$ python -q
>>> import numpy as np
>>> np.set_printoptions(precision=2, suppress=True, linewidth=120)
>>> def tidy(a):
...     return np.round(a, 2) + 0
... 
>>> A = np.loadtxt("test9.csv", delimiter=",")
>>> print(tidy(A))
[[-0.59 -0.05  2.94]
 [-1.77 -2.39 -0.4 ]
 [ 2.35 -1.81  0.44]]
>>> Y = np.array([[-2, -1, -3], [1, 2, -1]])
>>> W2 = np.kron(Y, A)
>>> print(tidy(np.linalg.norm(W2, 2)), tidy(np.linalg.norm(Y, 2) * np.linalg.norm(A, 2)))
11.27 11.27
>>> th = np.radians(45)
>>> Rm = np.eye(3)
>>> Rm[2, 2] = Rm[1, 1] = np.cos(th)
>>> Rm[2, 1], Rm[1, 2] = -np.sin(th), np.sin(th)
>>> print(tidy(Rm))
[[ 1.    0.    0.  ]
 [ 0.    0.71  0.71]
 [ 0.   -0.71  0.71]]
>>> Y = A @ Rm.T
>>> print(tidy(np.abs(Y - A).max(axis=0)))
[0.   2.1  1.81]
>>> print(tidy(Y))
[[-0.59  2.04  2.12]
 [-1.77 -1.97  1.41]
 [ 2.35 -0.97  1.59]]
>>> Y = A / np.sqrt((A ** 2).mean(axis=1, keepdims=True))
>>> print(tidy(A - A.mean(axis=1, keepdims=True)))
[[-1.35 -0.82  2.18]
 [-0.25 -0.87  1.12]
 [ 2.03 -2.14  0.11]]
>>> print(np.linalg.matrix_rank(A - A.mean(axis=1, keepdims=True)))
2
>>> print(tidy(np.linalg.norm(Y, axis=1)))
[1.73 1.73 1.73]
>>> Y = np.array([[0, 3, 1, 0], [3, 3, 1, 2], [3, 1, 2, 0], [2, 1, 1, 1]])
>>> M = Y.T @ Y
>>> print(M)
[[22 14 11  8]
 [14 20  9  7]
 [11  9  7  3]
 [ 8  7  3  5]]
>>> x0 = np.array([1, -2, -1, 2])
>>> print(M @ np.ones(4))
[55. 50. 30. 23.]
>>> print(M @ np.eye(4)[1])
[14. 20.  9.  7.]
>>> print(np.linalg.norm(M @ x0) <= np.linalg.norm(M, 2) * np.linalg.norm(x0) + 1e-9)
True
>>> print((M * x0).sum(axis=1))
[ -1 -21  -8   1]
>>> print(M @ (2 * x0))
[ -2 -42 -16   2]
>>> print(M * x0)
[[ 22 -28 -11  16]
 [ 14 -40  -9  14]
 [ 11 -18  -7   6]
 [  8 -14  -3  10]]
>>> Y = np.array([[1, 2, 2], [0, 4, 5]])
>>> W2 = np.kron(Y, M)
>>> print(np.linalg.matrix_rank(W2))
8
>>> w, vecs = np.linalg.eigh(M)
>>> x0 = np.array([-1, 2, -2, -1])
>>> print((np.sign(vecs[:, -1].round(6)) == np.sign(vecs[0, -1].round(6))).astype(int))
[1 1 1 1]
>>> print(tidy(vecs * np.sqrt(w) @ vecs.T))
[[ 3.99  1.36  1.67  1.21]
 [ 1.36  3.97  1.21  0.97]
 [ 1.67  1.21  1.65 -0.06]
 [ 1.21  0.97 -0.06  1.6 ]]
>>> print(tidy(np.abs(np.linalg.eigvals(M)).max()))
44.04
>>> print((M + M.T) / 2)
[[22. 14. 11.  8.]
 [14. 20.  9.  7.]
 [11.  9.  7.  3.]
 [ 8.  7.  3.  5.]]
>>> print(M @ M)
[[865 743 469 347]
 [743 726 418 314]
 [469 418 260 187]
 [347 314 187 147]]
>>> print(np.allclose(M, M.T))
True
>>> np.linalg.determinant(M)
Traceback (most recent call last):
  File "<python-input-41>", line 1, in <module>
    np.linalg.determinant(M)
    ^^^^^^^^^^^^^^^^^^^^^
AttributeError: module 'numpy.linalg' has no attribute 'determinant'
>>> X = np.array([[2, 0, 1, 1], [1, 2, 0, 1], [1, 1, 2, 0], [0, 1, 1, 2]])
>>> print(X)
[[2 0 1 1]
 [1 2 0 1]
 [1 1 2 0]
 [0 1 1 2]]
>>> print(tidy(np.linalg.norm(X, axis=1)))
[2.45 2.45 2.45 2.45]
>>> print(tidy(np.linalg.norm(X, "nuc")))
8.83
>>> print(tidy(np.linalg.norm(X) ** 2 / np.linalg.norm(X, 2) ** 2))
1.5
>>> print(tidy(np.linalg.norm(X, 1)), tidy(np.linalg.norm(X, np.inf)))
4.0 4.0
>>> print(tidy(np.linalg.norm(X[3], 1)), tidy(np.linalg.norm(X[3], np.inf)))
4.0 2.0
>>> print(np.linalg.cond(M) > 100)
True
>>> print(tidy(np.abs(np.linalg.svd(M)[2][-1])))
[0.41 0.22 0.69 0.55]
>>> print(round(np.log10(np.linalg.cond(M))))
3
>>> print(np.argsort(-np.linalg.norm(M, axis=0).round(6), kind="stable")[:3])
[0 1 2]
>>> print(np.linalg.matrix_rank(M, rtol=0.1))
2
>>> rng = np.random.default_rng(534736)
>>> z = rng.permutation(4)
>>> print(z)
[0 2 1 3]
>>> Y = X[z][:, z]
>>> print(np.allclose(Y, X))
False
>>> print(tidy(np.sort(np.abs(np.linalg.eigvals(Y)))))
[1.41 1.41 2.   4.  ]
>>> print(Y)
[[2 1 0 1]
 [1 2 1 0]
 [1 0 2 1]
 [0 1 1 2]]
>>> feats = np.load("case17.npy")
>>> print(feats)
[[ 0 -2  0]
 [ 2  0  0]
 [ 0  0  0]]
>>> hat = np.triu(np.array([[0, 0, 1], [0, 3, 0], [0, 3, 2]]), 1) + np.eye(3)
>>> Y = hat @ feats @ np.linalg.inv(hat)
>>> print(np.linalg.matrix_rank(Y))
2
>>> print(tidy(np.linalg.det(Y)))
0.0
>>> W1 = np.array([[1, 0, 1, 1, 0], [1, 0, 1, 1, 2], [2, 1, 1, 0, 1], [1, 2, 2, 0, 0]])
>>> c = np.array([1, 1, 2, 1, 2])
>>> act = np.maximum(X @ W1 + c, 0)
>>> print((act > 0).astype(int))
[[1 1 1 1 1]
 [1 1 1 1 1]
 [1 1 1 1 1]
 [1 1 1 1 1]]
>>> print(act)
[[6 4 7 3 3]
 [5 3 7 4 6]
 [7 3 6 3 6]
 [6 6 8 2 5]]
>>> print(np.linalg.matrix_rank(act))
4
>>> W2 = np.array([[1, 0], [-3, 2], [-1, 0], [-1, -1], [1, -1]])
>>> print(W1 @ W2)
[[-1 -1]
 [ 1 -3]
 [-1  1]
 [-7  4]]
>>> print(act @ W2)
[[-13   2]
 [ -9  -4]
 [ -5  -3]
 [-17   5]]
>>> print((act @ W2).round(6).argmax(axis=1))
[1 1 1 1]
>>> print(tidy(np.trace(np.linalg.pinv(feats) @ feats)))
2.0
>>> print(tidy(feats @ np.linalg.pinv(feats) @ feats))
[[ 0. -2.  0.]
 [ 2.  0.  0.]
 [ 0.  0.  0.]]
>>> data = np.array([[-1, 1, 1],
...     [0, 0, 1],
...     [2, -2, -1],
...     [0, -4, -2],
...     [2, -3, -4],
...     [2, -3, -4],
...     [4, -5, -4],
...     [2, -7, -3],
...     [4, -7, -5],
...     [2, -9, -6]])
>>> gram = np.cov(data, rowvar=False)
>>> print(tidy(np.corrcoef(data[:, 0], data[:, 2])[0, 1]))
-0.76
>>> print(tidy(np.corrcoef(data.T)))
[[ 1.   -0.66 -0.76]
 [-0.66  1.    0.87]
 [-0.76  0.87  1.  ]]
>>> print(np.argwhere(np.triu(np.abs(np.corrcoef(data.T)) > 0.8, 1)))
[[1 2]]
>>> print(tidy(np.linalg.eigvalsh(gram)[::-1]))
[16.41  1.5   0.65]
>>> print(tidy(np.polyfit(data[:, 0], data[:, 2], 1)))
[-1.12 -0.79]
>>> print(tidy(data.std(axis=0)))
[1.55 3.01 2.28]
>>> Y = np.array([[6, 5, 0], [7, 4, 3], [8, 9, 8]])
>>> print(np.vstack([data, Y.T]).shape)
(13, 3)
>>> print(np.linalg.matrix_rank(np.vstack([data, Y.T])))
3
>>> Y @ data
Traceback (most recent call last):
  File "<python-input-90>", line 1, in <module>
    Y @ data
    ~~^~~~~~
ValueError: matmul: Input operand 1 has a mismatch in its core dimension 0, with gufunc signature (n?,k),(k,m?)->(n?,m?) (size 10 is different from 3)
>>> z = rng.permutation(3)
>>> Y = data[:, z] * rng.choice([-1, 1], 3)
>>> print(Y)
[[ 1  1 -1]
 [ 0  0 -1]
 [-2 -2  1]
 [ 0 -4  2]
 [-2 -3  4]
 [-2 -3  4]
 [-4 -5  4]
 [-2 -7  3]
 [-4 -7  5]
 [-2 -9  6]]
>>> left, _, vt = np.linalg.svd(data.T @ Y)
>>> print(tidy(np.linalg.lstsq(data, Y)[0]))
[[-1.  0.  0.]
 [ 0.  1.  0.]
 [ 0.  0. -1.]]
>>> F = np.array([[0, 1, 5], [4, 0, 5], [4, 3, 3], [2, 2, 1]])
>>> F[3] = F[2]
>>> print(F)
[[0 1 5]
 [4 0 5]
 [4 3 3]
 [4 3 3]]
>>> th = np.radians(135)
>>> Rm = np.eye(3)
>>> Rm[2, 2] = Rm[0, 0] = np.cos(th)
>>> Rm[2, 0], Rm[0, 2] = -np.sin(th), np.sin(th)
>>> print(tidy(Rm))
[[-0.71  0.    0.71]
 [ 0.    1.    0.  ]
 [-0.71  0.   -0.71]]
>>> Y = F @ Rm.T
>>> print(tidy(np.linalg.svd(F, compute_uv=False)), tidy(np.linalg.svd(Y, compute_uv=False)))
[10.7   3.89  2.31] [10.7   3.89  2.31]
>>> print(tidy(np.linalg.det(Rm)), tidy(np.trace(Rm)))
1.0 -0.41
>>> hat = F @ np.linalg.solve(F.T @ F, F.T)
>>> print(tidy(hat))
[[1.  0.  0.  0. ]
 [0.  1.  0.  0. ]
 [0.  0.  0.5 0.5]
 [0.  0.  0.5 0.5]]
>>> print(tidy(hat @ F[:, 2]))
[5. 5. 3. 3.]
>>> print(tidy(np.trace(hat)))
3.0
>>> print(tidy(np.diag(hat)))
[1.  1.  0.5 0.5]
>>> print(tidy(np.linalg.eigvalsh(hat)))
[0. 1. 1. 1.]
>>> gram = F.T @ F
>>> print((F @ F.T).shape)
(4, 4)
>>> print(np.allclose(gram, gram.T))
True
>>> print(np.trace(gram), (F ** 2).sum())
135 135
>>> print(tidy(np.linalg.svd(F, compute_uv=False) ** 2))
[114.51  15.16   5.33]
>>> print(gram)
[[48 24 44]
 [24 19 23]
 [44 23 68]]
>>> print(np.linalg.matrix_rank(gram))
3
>>> mat = np.load("run16.npy")
>>> print(mat)
[[-1.  0.]
 [ 0. -1.]]
>>> w, vecs = np.linalg.eig(mat)
>>> print(w)
[-1. -1.]
>>> print(mat @ mat)
[[1. 0.]
 [0. 1.]]
>>> W0 = np.loadtxt("dump.csv", delimiter=",")
>>> print(W0)
[[0. 1. 1. 0.]
 [1. 0. 1. 0.]
 [1. 1. 0. 0.]
 [0. 0. 0. 0.]]
>>> print(W0 @ W0)
[[2. 1. 1. 0.]
 [1. 2. 1. 0.]
 [1. 1. 2. 0.]
 [0. 0. 0. 0.]]
>>> print(np.argwhere(np.triu(W0)))
[[0 1]
 [0 2]
 [1 2]]
>>> print(W0.sum(axis=0))
[2. 2. 2. 0.]
>>> Lm = np.diag(W0.sum(axis=1)) - W0
>>> print(round(np.linalg.det(Lm[1:, 1:])))
0
>>> print(tidy(np.linalg.eigvalsh(Lm)))
[0. 0. 3. 3.]
>>> Y = np.array([[-2, 0], [2, -2]])
>>> W2 = np.kron(Y, W0)
>>> print(W2.shape)
(8, 8)
>>> print(np.linalg.matrix_rank(W2))
6
>>> print(tidy(np.linalg.norm(W2, 2)), tidy(np.linalg.norm(Y, 2) * np.linalg.norm(W0, 2)))
6.47 6.47
>>> print(W0 @ W0)
[[2. 1. 1. 0.]
 [1. 2. 1. 0.]
 [1. 1. 2. 0.]
 [0. 0. 0. 0.]]
>>> print(np.flatnonzero(np.linalg.matrix_power((W0 != 0) + (W0.T != 0) + np.eye(4), 4)[1]))
[0 1 2]
